% ipython --no-banner

In [1]: import numpy as np

In [2]: np.set_printoptions(precision=3, suppress=True, linewidth=200, floatmode="fixed")

In [3]: def tidy(a):
   ...:     return np.round(a, 3) + 0
   ...: 

In [4]: K = np.diag(np.array([-6, 5, 3, -8, 5])) + -1 * np.eye(5, k=1) + -1 * np.eye(5, k=-1)

In [5]: K
Out[5]: 
array([[-6.000, -1.000,  0.000,  0.000,  0.000],
       [-1.000,  5.000, -1.000,  0.000,  0.000],
       [ 0.000, -1.000,  3.000, -1.000,  0.000],
       [ 0.000,  0.000, -1.000, -8.000, -1.000],
       [ 0.000,  0.000,  0.000, -1.000,  5.000]])

In [6]: Q = K.astype(float).copy()

In [7]: for j in range(5):
   ...:     Q[:, j] -= Q[:, :j] @ (Q[:, :j].T @ Q[:, j])
   ...:     Q[:, j] /= np.linalg.norm(Q[:, j])
   ...: 

In [8]: tidy(Q.T @ Q)
Out[8]: 
array([[1.000, 0.000, 0.000, 0.000, 0.000],
       [0.000, 1.000, 0.000, 0.000, 0.000],
       [0.000, 0.000, 1.000, 0.000, 0.000],
       [0.000, 0.000, 0.000, 1.000, 0.000],
       [0.000, 0.000, 0.000, 0.000, 1.000]])

In [9]: tidy(Q.T @ K)
Out[9]: 
array([[ 6.083,  0.164,  0.164,  0.000,  0.000],
       [ 0.000,  5.194, -1.546,  0.193,  0.000],
       [ 0.000,  0.000,  2.930,  1.808,  0.341],
       [ 0.000,  0.000,  0.000,  7.918,  0.301],
       [ 0.000,  0.000,  0.000,  0.000,  5.079]])

In [10]: np.allclose(K, K.T)
Out[10]: True

In [11]: tidy(np.sort(np.abs(np.linalg.eigvals(K))))
Out[11]: array([2.679, 5.077, 5.501, 6.091, 8.166])

In [12]: vals, vecs = np.linalg.eigh(K)

In [13]: tidy(vecs @ np.diag(vals) @ vecs.T)
Out[13]: 
array([[-6.000, -1.000,  0.000,  0.000,  0.000],
       [-1.000,  5.000, -1.000,  0.000,  0.000],
       [ 0.000, -1.000,  3.000, -1.000,  0.000],
       [ 0.000,  0.000, -1.000, -8.000, -1.000],
       [ 0.000,  0.000,  0.000, -1.000,  5.000]])

In [14]: tidy(vecs.T @ vecs)
Out[14]: 
array([[1.000, 0.000, 0.000, 0.000, 0.000],
       [0.000, 1.000, 0.000, 0.000, 0.000],
       [0.000, 0.000, 1.000, 0.000, 0.000],
       [0.000, 0.000, 0.000, 1.000, 0.000],
       [0.000, 0.000, 0.000, 0.000, 1.000]])

In [15]: tidy(np.linalg.svd(K, compute_uv=False))
Out[15]: array([8.166, 6.091, 5.501, 5.077, 2.679])

In [16]: tidy(np.linalg.eigvalsh(K + 4 * np.eye(5)))
Out[16]: array([-4.166, -2.091,  6.679,  9.077,  9.501])

In [17]: tidy(vecs.T @ K @ vecs)
Out[17]: 
array([[-8.166,  0.000,  0.000,  0.000,  0.000],
       [ 0.000, -6.091,  0.000,  0.000,  0.000],
       [ 0.000,  0.000,  2.679,  0.000,  0.000],
       [ 0.000,  0.000,  0.000,  5.077,  0.000],
       [ 0.000,  0.000,  0.000,  0.000,  5.501]])

In [18]: tidy(vals)
Out[18]: array([-8.166, -6.091,  2.679,  5.077,  5.501])

In [19]: (vals > 1e-8).sum(), (vals < -1e-8).sum()
Out[19]: (np.int64(3), np.int64(2))
